In [1]: import numpy as np

In [2]: from numpy import linalg as LA

In [3]: np.set_printoptions(suppress=True, linewidth=200)

In [4]: arr = 3 * np.eye(7) + np.ones((7, 7))

In [5]: arr
Out[5]: 
array([[4., 1., 1., 1., 1., 1., 1.],
       [1., 4., 1., 1., 1., 1., 1.],
       [1., 1., 4., 1., 1., 1., 1.],
       [1., 1., 1., 4., 1., 1., 1.],
       [1., 1., 1., 1., 4., 1., 1.],
       [1., 1., 1., 1., 1., 4., 1.],
       [1., 1., 1., 1., 1., 1., 4.]])

In [6]: # symmetric

In [7]: np.round(LA.norm(arr, "nuc"), 2)
Out[7]: np.float64(28.0)

In [8]: round(LA.norm(arr, 2), 2)
Out[8]: np.float64(10.0)

In [9]: round(LA.norm(arr[5] - arr[6]), 2)
Out[9]: np.float64(4.24)

In [10]: round(LA.norm(arr) ** 2 / LA.norm(arr, 2) ** 2, 2)
Out[10]: np.float64(1.54)

In [11]: vec = np.ones(7)

In [12]: for _ in range(3):
    ...:     vec = arr @ vec
    ...:     vec /= LA.norm(vec)
    ...:     print(round(vec @ arr @ vec, 2))
    ...: 
10.0
10.0
10.0

In [13]: vec.round(2)
Out[13]: array([0.38, 0.38, 0.38, 0.38, 0.38, 0.38, 0.38])

In [14]: np.round(LA.eigvalsh(arr)[-1], 2)
Out[14]: np.float64(10.0)

In [15]: vec = np.array([-2, 0, 1, -1, 1, 2, 1])

In [16]: y = arr @ vec

In [17]: b, lr = np.zeros(7), 1 / LA.norm(arr, 2) ** 2

In [18]: for i in range(25):
    ...:     b -= lr * arr.T @ (arr @ b - y)
    ...:     if i % 5 == 0: print(i, round(LA.norm(arr @ b - y), 2))
    ...: 
0 9.23
5 5.76
10 3.59
15 2.24
20 1.4

In [19]: round(float(LA.cond(arr)), 2)
Out[19]: 3.33

In [20]: w1 = np.array([[-3, -4, -4, -5, 0, 5],
    ...:     [2, -1, 3, -1, 0, 1],
    ...:     [0, -5, -5, -4, -5, 3],
    ...:     [-3, 4, -1, 5, -3, -5],
    ...:     [2, 1, -2, -4, -1, 1],
    ...:     [3, 5, -2, -5, 1, 4],
    ...:     [1, -4, 5, 1, 1, -3]])

In [21]: b = np.array([9, 9, 7, 3, 3, 7])

In [22]: act = np.maximum(arr @ w1 + b, 0)

In [23]: act
Out[23]: 
array([[ 2.,  0.,  0.,  0.,  0., 28.],
       [17.,  2., 10.,  0.,  0., 16.],
       [11.,  0.,  0.,  0.,  0., 22.],
       [ 2., 17.,  0.,  5.,  0.,  0.],
       [17.,  8.,  0.,  0.,  0., 16.],
       [20., 20.,  0.,  0.,  0., 25.],
       [14.,  0., 16.,  0.,  0.,  4.]])

In [24]: LA.matrix_rank(act)
Out[24]: np.int64(5)

In [25]: Z = np.array([[3, 2, 2], [2, 3, 2], [1, 3, 1], [2, 0, 0], [0, 1, 1], [2, 2, 3]])

In [26]: w1 @ Z
Out[26]: 
array([[-21, -20,  -3],
       [  7,  12,   8],
       [-17, -29, -11],
       [ -2, -10, -17],
       [  0,   2,   6],
       [ 15,  24,  27],
       [ -4,   0,  -9]])

In [27]: evals, evecs = LA.eigvalsh(arr)
---------------------------------------------------------------------------
ValueError                                Traceback (most recent call last)
Cell In[27], line 1
----> 1 evals, evecs = LA.eigvalsh(arr)

ValueError: too many values to unpack (expected 2)

In [28]: evals, evecs = LA.eigh(arr)

In [29]: round(float(evals.sum()), 2), np.trace(arr)
Out[29]: (28.0, np.float64(28.0))

In [30]: np.round(np.abs(evecs[:, -1]), 2)
Out[30]: array([0.38, 0.38, 0.38, 0.38, 0.38, 0.38, 0.38])

In [31]: np.round(LA.eigvalsh(arr + -1 * np.eye(7)), 2)
Out[31]: array([2., 2., 2., 2., 2., 2., 9.])

In [32]: np.round(LA.svd(arr, compute_uv=False), 2)
Out[32]: array([10.,  3.,  3.,  3.,  3.,  3.,  3.])

In [33]: np.unique(evals.round(6) + 0, return_counts=True)[1]
Out[33]: array([6, 1])

In [34]: np.abs(evecs[:, -1]).round(6).argmax()
Out[34]: np.int64(0)

In [35]: evals.round(2)
Out[35]: array([ 3.,  3.,  3.,  3.,  3.,  3., 10.])

In [36]: np.round(evecs.T @ evecs, 2) + 0
Out[36]: 
array([[1., 0., 0., 0., 0., 0., 0.],
       [0., 1., 0., 0., 0., 0., 0.],
       [0., 0., 1., 0., 0., 0., 0.],
       [0., 0., 0., 1., 0., 0., 0.],
       [0., 0., 0., 0., 1., 0., 0.],
       [0., 0., 0., 0., 0., 1., 0.],
       [0., 0., 0., 0., 0., 0., 1.]])

In [37]: rng = np.random.default_rng(177256)

In [38]: ang = np.sort(rng.uniform(-2, 2, 40))

In [39]: K = np.c_[ang, ang ** 2, ang ** 3] @ np.array([[3, -3, -1, 3, -1, -1, 0, 2, 3, 0, -3, -1, 2],
    ...:     [-1, 2, -2, 3, 1, -1, 2, -3, -1, 3, -3, -3, -2],
    ...:     [2, -2, -1, 3, -3, -2, 1, 1, -2, 2, 1, -3, 0]])

In [40]: K.round(2) + 0
Out[40]: 
array([[-24.37,  28.16,   1.74, -16.59,  27.85,  12.9 ,   0.2 , -22.63,   5.12,  -3.38, -12.9 ,  12.7 , -11.47],
       [-21.95,  25.42,   1.38, -14.54,  24.68,  11.3 ,   0.48, -20.57,   3.85,  -2.51, -11.26,  10.82, -10.65],
       [-16.8 ,  19.55,   0.71, -10.37,  18.03,   8.  ,   0.94, -16.09,   1.38,  -0.86,  -7.81,   7.06,  -8.8 ],
       [-14.94,  17.41,   0.51,  -8.95,  15.68,   6.86,   1.06, -14.43,   0.58,  -0.35,  -6.57,   5.8 ,  -8.08],
       [ -9.43,  11.03,   0.09,  -5.06,   8.93,   3.71,   1.18,  -9.34,  -1.35,   0.75,  -3.02,   2.53,  -5.73],
       [ -8.33,   9.75,   0.04,  -4.36,   7.64,   3.13,   1.15,  -8.29,  -1.62,   0.88,  -2.35,   1.99,  -5.2 ],
       [ -5.18,   6.03,   0.01,  -2.56,   4.12,   1.64,   0.92,  -5.17,  -2.05,   0.98,  -0.56,   0.72,  -3.54],
       [ -4.66,   5.41,   0.02,  -2.3 ,   3.58,   1.42,   0.85,  -4.65,  -2.05,   0.95,  -0.31,   0.57,  -3.24],
       [ -4.63,   5.38,   0.02,  -2.29,   3.55,   1.41,   0.85,  -4.62,  -2.05,   0.95,  -0.3 ,   0.56,  -3.22],
       [ -4.62,   5.36,   0.02,  -2.28,   3.53,   1.4 ,   0.85,  -4.6 ,  -2.05,   0.95,  -0.29,   0.56,  -3.21],
       [ -2.91,   3.33,   0.08,  -1.5 ,   1.88,   0.77,   0.57,  -2.83,  -1.82,   0.72,   0.41,   0.2 ,  -2.13],
       [ -2.37,   2.69,   0.11,  -1.28,   1.42,   0.61,   0.46,  -2.27,  -1.65,   0.6 ,   0.56,   0.15,  -1.77],
       [ -1.7 ,   1.89,   0.14,  -1.  ,   0.9 ,   0.42,   0.3 ,  -1.56,  -1.35,   0.41,   0.65,   0.11,  -1.28],
       [ -1.12,   1.23,   0.15,  -0.75,   0.52,   0.28,   0.17,  -0.98,  -0.99,   0.24,   0.62,   0.11,  -0.84],
       [ -1.09,   1.19,   0.15,  -0.73,   0.5 ,   0.27,   0.16,  -0.94,  -0.97,   0.23,   0.61,   0.11,  -0.82],
       [ -0.96,   1.03,   0.14,  -0.67,   0.42,   0.24,   0.13,  -0.81,  -0.87,   0.19,   0.58,   0.11,  -0.71],
       [ -0.77,   0.82,   0.14,  -0.57,   0.32,   0.2 ,   0.09,  -0.63,  -0.72,   0.14,   0.52,   0.11,  -0.57],
       [ -0.46,   0.48,   0.11,  -0.38,   0.17,   0.13,   0.04,  -0.35,  -0.45,   0.06,   0.37,   0.09,  -0.33],
       [  0.08,  -0.08,  -0.03,   0.08,  -0.03,  -0.03,   0.  ,   0.05,   0.08,   0.  ,  -0.08,  -0.03,   0.05],
       [  0.37,  -0.35,  -0.16,   0.43,  -0.12,  -0.15,   0.03,   0.21,   0.36,   0.05,  -0.42,  -0.18,   0.22],
       [  1.25,  -1.07,  -0.86,   2.04,  -0.47,  -0.76,   0.44,   0.38,   0.94,   0.69,  -1.74,  -1.2 ,   0.49],
       [  1.41,  -1.19,  -1.03,   2.42,  -0.57,  -0.91,   0.56,   0.38,   0.98,   0.89,  -1.99,  -1.47,   0.5 ],
       [  1.69,  -1.38,  -1.33,   3.08,  -0.75,  -1.19,   0.78,   0.36,   1.01,   1.25,  -2.4 ,  -1.97,   0.49],
       [  1.72,  -1.4 ,  -1.36,   3.14,  -0.77,  -1.22,   0.8 ,   0.36,   1.02,   1.29,  -2.44,  -2.02,   0.49],
       [  1.77,  -1.44,  -1.42,   3.28,  -0.81,  -1.28,   0.85,   0.35,   1.01,   1.37,  -2.52,  -2.13,   0.49],
       [  1.91,  -1.54,  -1.58,   3.62,  -0.92,  -1.43,   0.97,   0.33,   1.  ,   1.57,  -2.71,  -2.4 ,   0.48],
       [  2.26,  -1.78,  -1.98,   4.5 ,  -1.21,  -1.83,   1.29,   0.28,   0.93,   2.1 ,  -3.18,  -3.12,   0.43],
       [  2.39,  -1.87,  -2.13,   4.84,  -1.32,  -1.99,   1.41,   0.26,   0.89,   2.3 ,  -3.34,  -3.4 ,   0.4 ],
       [  2.43,  -1.9 ,  -2.18,   4.94,  -1.36,  -2.03,   1.45,   0.25,   0.88,   2.37,  -3.39,  -3.48,   0.4 ],
       [  2.76,  -2.13,  -2.56,   5.79,  -1.67,  -2.43,   1.77,   0.2 ,   0.75,   2.91,  -3.78,  -4.2 ,   0.33],
       [  3.05,  -2.33,  -2.9 ,   6.54,  -1.96,  -2.79,   2.05,   0.15,   0.6 ,   3.38,  -4.09,  -4.84,   0.26],
       [  3.9 ,  -2.93,  -3.88,   8.74,  -2.88,  -3.87,   2.9 ,   0.01,   0.07,   4.83,  -4.91,  -6.77,   0.03],
       [  3.94,  -2.96,  -3.93,   8.84,  -2.93,  -3.92,   2.94,   0.01,   0.04,   4.9 ,  -4.95,  -6.86,   0.02],
       [  4.04,  -3.03,  -4.05,   9.11,  -3.05,  -4.06,   3.04,  -0.01,  -0.03,   5.08,  -5.04,  -7.1 ,  -0.01],
       [  4.13,  -3.09,  -4.15,   9.34,  -3.15,  -4.17,   3.13,  -0.02,  -0.1 ,   5.23,  -5.11,  -7.3 ,  -0.04],
       [  5.52,  -4.1 ,  -5.7 ,  12.86,  -4.82,  -5.97,   4.51,  -0.18,  -1.21,   7.61,  -6.13, -10.48,  -0.45],
       [  6.5 ,  -4.83,  -6.76,  15.3 ,  -6.06,  -7.25,   5.47,  -0.27,  -2.09,   9.28,  -6.71, -12.72,  -0.75],
       [  7.79,  -5.81,  -8.13,  18.46,  -7.75,  -8.93,   6.72,  -0.34,  -3.31,  11.47,  -7.36, -15.65,  -1.14],
       [  8.35,  -6.25,  -8.71,  19.82,  -8.5 ,  -9.66,   7.26,  -0.36,  -3.86,  12.42,  -7.61, -16.92,  -1.31],
       [  8.84,  -6.63,  -9.21,  20.99,  -9.16, -10.29,   7.72,  -0.37,  -4.34,  13.23,  -7.81, -18.01,  -1.45]])

In [41]: # rank 3

In [42]: Uu, sigma, Vh = LA.svd(K)

In [43]: evecs = Vh[:(sigma > 1e-8).sum()]

In [44]: vec = K[17] + 3 * K[1] + rng.integers(2) * np.eye(13)[2]

In [45]: vec.round(2)
Out[45]: array([-66.32,  76.74,   4.25, -44.01,  74.22,  34.03,   1.48, -62.07,  11.11,  -7.46, -33.43,  32.55, -32.29])

In [46]: np.round(np.diag(evecs.T @ evecs), 2)
Out[46]: array([0.2 , 0.27, 0.08, 0.32, 0.25, 0.08, 0.07, 0.24, 0.41, 0.18, 0.53, 0.24, 0.14])
